% ipython --no-banner

In [1]: import numpy as np

In [2]: np.set_printoptions(suppress=True, linewidth=140)

In [3]: def rd(a):
   ...:     return np.round(a, 1) + 0
   ...: 

In [4]: feats = np.load("a.npy")

In [5]: feats
Out[5]: 
array([[ 0.,  3.,  0.,  0.],
       [ 3., -1.,  3.,  0.],
       [ 0.,  3.,  0.,  3.],
       [ 0.,  0.,  3.,  3.]])

In [6]: rng = np.random.default_rng(756)

In [7]: lab = rng.permutation(4)

In [8]: B = feats[:, lab] * rng.choice([-1, 1], 4)

In [9]: B
Out[9]: 
array([[ 3., -0., -0.,  0.],
       [-1., -3., -3.,  0.],
       [ 3., -0., -0.,  3.],
       [ 0., -0., -3.,  3.]])

In [10]: Uu, _, Vh = np.linalg.svd(feats.T @ B)

In [11]: rd(np.linalg.lstsq(feats, B)[0])
Out[11]: 
array([[ 0., -1.,  0.,  0.],
       [ 1.,  0.,  0.,  0.],
       [ 0.,  0., -1.,  0.],
       [ 0.,  0.,  0.,  1.]])

In [12]: lab
Out[12]: array([1, 0, 2, 3])

In [13]: data = np.loadtxt("case7.csv", delimiter=",")

In [14]: data
Out[14]: 
array([[1., 2., 1.],
       [2., 4., 2.],
       [1., 2., 1.]])

In [15]: # rows 0 and 2 are equal

In [16]: x0 = np.array([-3, -5, 4])

In [17]: (data * x0).sum(axis=1)
Out[17]: array([ -9., -18.,  -9.])

In [18]: np.linalg.norm(data @ x0) <= np.linalg.norm(data, 2) * np.linalg.norm(x0) + 1e-9
Out[18]: np.True_

In [19]: rd(data @ np.linalg.pinv(data) @ data)
Out[19]: 
array([[1., 2., 1.],
       [2., 4., 2.],
       [1., 2., 1.]])

In [20]: try:
    ...:     np.linalg.inv(data)
    ...: except np.linalg.LinAlgError as e:
    ...:     print("failed:", e)
    ...: 
failed: Singular matrix

In [21]: print(rd(np.trace(np.linalg.pinv(data) @ data)))
1.0

In [22]: W1 = np.array([[1, 2, 1, -2, 2], [1, 0, 0, 1, 0], [2, -1, -1, 0, 2]])

In [23]: c = np.array([8, 7, 0, 7, 9])

In [24]: act = np.maximum(data @ W1 + c, 0)

In [25]: act
Out[25]: 
array([[13.,  8.,  0.,  7., 13.],
       [18.,  9.,  0.,  7., 17.],
       [13.,  8.,  0.,  7., 13.]])

In [26]: print((act > 0).astype(int))
[[1 1 0 1 1]
 [1 1 0 1 1]
 [1 1 0 1 1]]

In [27]: np.linalg.matrix_rank(act)
Out[27]: np.int64(2)

In [28]: C = np.array([[-1, -1, -3], [-3, 1, -2], [3, -3, 1], [3, -1, -2], [0, -1, -3]])

In [29]: (act @ C).round(6).argmax(axis=1)
Out[29]: array([0, 0, 0])

In [30]: np.argsort(-np.linalg.norm(data, axis=0).round(6), kind="stable")[:3]
Out[30]: array([1, 0, 2])

In [31]: [round(float(x), 1) for x in np.linalg.svd(data, compute_uv=False)[:3]]
Out[31]: [6.0, 0.0, 0.0]

In [32]: print(rd(np.linalg.norm(data, 2) / np.linalg.norm(data)))
1.0

In [33]: print(np.linalg.cond(data) > 100)
True

In [34]: E = np.loadtxt("test14.csv", delimiter=",")

In [35]: rd(E)
Out[35]: 
array([[0.5, 0.5, 0.1],
       [0.5, 0.5, 0.1],
       [0.1, 0.1, 0. ]])

In [36]: np.argsort(-np.linalg.norm(E, axis=0).round(6), kind="stable")[:3]
Out[36]: array([0, 1, 2])

In [37]: rd(np.linalg.norm(E, 2) / np.linalg.norm(E))
Out[37]: np.float64(1.0)

In [38]: np.linalg.cond(E) > 100
Out[38]: np.True_

In [39]: hat = np.triu(np.array([[3, 0, 6], [2, 2, 7], [6, 8, 5]]), 1) + np.eye(3)

In [40]: B = hat @ E @ np.linalg.inv(hat)

In [41]: rd(hat @ E - E @ hat)
Out[41]: 
array([[ 0.6,  0.6, -6.3],
       [ 0.7,  0.7, -6.2],
       [ 0. ,  0. , -1.3]])

In [42]: rd(np.poly(B))
Out[42]: array([ 1., -1.,  0.,  0.])

In [43]: Uu, sigma, Vh = np.linalg.svd(E)

In [44]: rd(sigma)
Out[44]: array([1., 0., 0.])

In [45]: B = Uu[:, :1] @ np.diag(sigma[:1]) @ Vh[:1]

In [46]: rd(np.abs(E - B).max())
Out[46]: np.float64(0.0)

In [47]: W0 = np.loadtxt("out7.csv", delimiter=",")

In [48]: W0
Out[48]: 
array([[1., 2.],
       [2., 1.]])

In [49]: ev, V = np.linalg.eigh(W0)

In [50]: x0 = np.array([3, 2])

In [51]: rd(x0 @ W0 @ x0 / (x0 @ x0)), ev[0], ev[-1]
Out[51]: (np.float64(2.8), np.float64(-1.0), np.float64(3.0))

In [52]: print(rd(V * np.abs(ev) @ V.T))
[[2. 1.]
 [1. 2.]]

In [53]: np.abs(W0).sum(axis=1).max(), np.abs(ev).max()
Out[53]: (np.float64(3.0), np.float64(3.0))

In [54]: ev, V = np.linalg.eig(W0)

In [55]: rd(np.sort(np.linalg.eigvals(np.linalg.inv(W0))))
Out[55]: array([-1. ,  0.3])

In [56]: print(rd(np.prod(ev)))
-3.0

In [57]: rd(np.sort(np.linalg.eigvals(W0 @ W0)))
Out[57]: array([1., 9.])

In [58]: print(rd(np.sort(np.linalg.eigvals(W0.T))))
[-1.  3.]

In [59]: M = np.load("dump.npy")

In [60]: M
Out[60]: 
array([[-2, -2, -2],
       [-2, -4, -4],
       [-2, -4, -6]])

In [61]: # equal to its transpose

In [62]: x0 = np.array([-3, 9, -5])

In [63]: rhs = M @ x0

In [64]: c, lr = np.zeros(3), 1 / np.linalg.norm(M, 2) ** 2

In [65]: for i in range(30):
    ...:     c -= lr * M.T @ (M @ c - rhs)
    ...:     if i % 10 == 0: print(i, round(np.linalg.norm(M @ c - rhs), 1))
    ...: 
0 7.7
10 7.1
20 6.6

In [66]: rd(np.linalg.cond(M))
Out[66]: np.float64(16.4)

In [67]: print(rd(c))
[ 0.6  1.6 -0.7]

In [68]: X = np.loadtxt("mat.csv", delimiter=",")

In [69]: print(X)
[[-2.  0.  0.]
 [ 0. -3.  0.]
 [ 0.  0.  0.]]

In [70]: # looks like rank 2

In [71]: cov = X.T @ X

In [72]: np.diag(cov)
Out[72]: array([4., 9., 0.])

In [73]: rd(np.linalg.eigvalsh(cov)[::-1])
Out[73]: array([9., 4., 0.])

In [74]: np.allclose(cov, cov.T)
Out[74]: True

In [75]: (X @ X.T).shape
Out[75]: (3, 3)

In [76]: cov
Out[76]: 
array([[4., 0., 0.],
       [0., 9., 0.],
       [0., 0., 0.]])

In [77]: rd(np.linalg.det(X.T))
Out[77]: np.float64(0.0)

In [78]: np.kron(np.eye(2, dtype=int), X)
Out[78]: 
array([[-2.,  0.,  0., -0.,  0.,  0.],
       [ 0., -3.,  0.,  0., -0.,  0.],
       [ 0.,  0.,  0.,  0.,  0.,  0.],
       [-0.,  0.,  0., -2.,  0.,  0.],
       [ 0., -0.,  0.,  0., -3.,  0.],
       [ 0.,  0.,  0.,  0.,  0.,  0.]])

In [79]: np.einsum("ii->", X)
Out[79]: np.float64(-5.0)

In [80]: Uu, sigma, Vh = np.linalg.svd(X)

In [81]: sigma
Out[81]: array([3., 2., 0.])

In [82]: np.argmax(sigma[:-1] / (sigma[1:] + 1e-6)) + 1
Out[82]: np.int64(2)

In [83]: B = Uu[:, :2] @ np.diag(sigma[:2]) @ Vh[:2]

In [84]: print(np.abs(X - B).max())
0.0

In [85]: rd(np.linalg.norm(X - B, 2)), sigma[2]
Out[85]: (np.float64(0.0), np.float64(0.0))

In [86]: print(np.linalg.matrix_rank(X, rtol=0.05))
2

In [87]: B
Out[87]: 
array([[-2.,  0.,  0.],
       [ 0., -3.,  0.],
       [ 0.,  0.,  0.]])

In [88]: rd(np.linalg.norm(X) ** 2 / np.linalg.norm(X, 2) ** 2)
Out[88]: np.float64(1.4)

In [89]: rd(np.linalg.norm(X, axis=1))
Out[89]: array([2., 3., 0.])

In [90]: arr = np.loadtxt("arr.csv", delimiter=",")

In [91]: arr
Out[91]: 
array([[  0.7,   0.8,  -0.1],
       [  0.3,  -0.5,  -0.4],
       [  1.4,  -0.2,  -1.4],
       [  0.7,  -1.7,  -0.8],
       [ -0.7,   0.5,  -0.7],
       [  0.6,   1.6,  -0.1],
       [ -1. ,  -0.1,   0.3],
       [  0.2,  -1.4,   0. ],
       [ -0.9,  -1.2,  -0.6],
       [  1.1,  -0.9,  -0.2],
       [  0. ,  -8. , -17. ],
       [ -0.1,   0.2,   0.7],
       [ -0.6,  -1.3,   1.5],
       [ -0.5,  -0.6,   0.6],
       [ -1. ,   0.2,   0.3]])

In [92]: x0 = np.array([9, 4, 5])

In [93]: rd(np.einsum("ij,j->i", arr, x0))
Out[93]: array([   9. ,   -1.3,    4.8,   -4.5,   -7.8,   11.3,   -7.9,   -3.8,  -15.9,    5.3, -117. ,    3.4,   -3.1,   -3.9,   -6.7])

In [94]: print(rd((arr * x0).sum(axis=1)))
[   9.    -1.3    4.8   -4.5   -7.8   11.3   -7.9   -3.8  -15.9    5.3 -117.     3.4   -3.1   -3.9   -6.7]

In [95]: rd(arr @ (2 * x0))
Out[95]: array([  18. ,   -2.6,    9.6,   -9. ,  -15.6,   22.6,  -15.8,   -7.6,  -31.8,   10.6, -234. ,    6.8,   -6.2,   -7.8,  -13.4])

In [96]: rd(arr @ np.ones(3))
Out[96]: array([  1.4,  -0.6,  -0.2,  -1.8,  -0.9,   2.1,  -0.8,  -1.2,  -2.7,   0. , -25. ,   0.8,  -0.4,  -0.5,  -0.5])

In [97]: np.linalg.norm(arr @ x0) <= np.linalg.norm(arr, 2) * np.linalg.norm(x0) + 1e-9
Out[97]: np.True_

In [98]: rd(arr * x0)
Out[98]: 
array([[  6.3,   3.2,  -0.5],
       [  2.7,  -2. ,  -2. ],
       [ 12.6,  -0.8,  -7. ],
       [  6.3,  -6.8,  -4. ],
       [ -6.3,   2. ,  -3.5],
       [  5.4,   6.4,  -0.5],
       [ -9. ,  -0.4,   1.5],
       [  1.8,  -5.6,   0. ],
       [ -8.1,  -4.8,  -3. ],
       [  9.9,  -3.6,  -1. ],
       [  0. , -32. , -85. ],
       [ -0.9,   0.8,   3.5],
       [ -5.4,  -5.2,   7.5],
       [ -4.5,  -2.4,   3. ],
       [ -9. ,   0.8,   1.5]])

In [99]: Ac = (arr - arr.mean(axis=0)) / arr.std(axis=0)

In [100]: Ac.std(axis=0)
Out[100]: array([1., 1., 1.])

In [101]: c = np.linalg.lstsq(np.delete(Ac, 2, axis=1), Ac[:, 2])[0]

In [102]: rd(1 - np.var(Ac[:, 2] - np.delete(Ac, 2, axis=1) @ c))
Out[102]: np.float64(0.8)

In [103]: lab = arr[:, 1] > np.median(arr[:, 1])

In [104]: u = arr[lab].mean(axis=0) - arr[~lab].mean(axis=0)

In [105]: print(((arr - arr.mean(axis=0)) @ u > 0).astype(int))
[1 1 1 0 1 1 1 1 1 1 0 1 1 1 1]

In [106]: (((arr - arr.mean(axis=0)) @ u > 0) == lab).mean()
Out[106]: np.float64(0.6)

In [107]: B = np.array([[-2, 1, 0], [-1, 2, 1]])

In [108]: C = np.kron(B, W0)

In [109]: print(rd(np.linalg.norm(C, 2)), rd(np.linalg.norm(B, 2) * np.linalg.norm(W0, 2)))
9.3 9.3

In [110]: np.linalg.matrix_rank(C)
Out[110]: np.int64(4)

In [111]: C.shape
Out[111]: (4, 6)

In [112]: ev, V = np.linalg.eig(M)

In [113]: rd(ev)
Out[113]: array([-10.1,  -1.3,  -0.6])

In [114]: rd(np.sort(np.linalg.eigvals(M.T)))
Out[114]: array([-10.1,  -1.3,  -0.6])

In [115]: rd(np.prod(ev))
Out[115]: np.float64(-8.0)

In [116]: rd(np.sort(np.linalg.eigvals(M @ M)))
Out[116]: array([  0.4,   1.7, 102. ])

In [117]: rd(np.sort(np.linalg.eigvals(np.linalg.inv(M))))
Out[117]: array([-1.6, -0.8, -0.1])

In [118]: J = np.load("data.npy")

In [119]: print(J)
[[ 0.4 -0.1 -0.2  7. ]
 [ 0.5  1.4 -1.2 10. ]
 [ 0.2 -0.3  0.5  5. ]]

In [120]: B = np.array([[0, -5, 1], [4, 0, 3]])

In [121]: C = np.kron(B, J)

In [122]: print(C.shape)
(6, 12)

In [123]: np.linalg.matrix_rank(C)
Out[123]: np.int64(6)

In [124]: t3 = np.stack([J, 4 * J, J[::-1]])

In [125]: np.linalg.matrix_rank(t3)
Out[125]: array([3, 3, 3])

In [126]: print(t3.shape)
(3, 3, 4)

In [127]: (t3 @ J.T).shape
Out[127]: (3, 3, 3)

In [128]: np.linalg.matrix_rank(t3.reshape(3, -1))
Out[128]: np.int64(2)

In [129]: B = J / np.linalg.norm(J, axis=1, keepdims=True)

In [130]: cov = B @ B.T

In [131]: rd(np.degrees(np.arccos(np.clip(cov[2, 0], -1, 1))))
Out[131]: np.float64(7.8)

In [132]: np.argwhere(np.triu(np.abs(cov) > 0.95, 1))
Out[132]: 
array([[0, 1],
       [0, 2],
       [1, 2]])
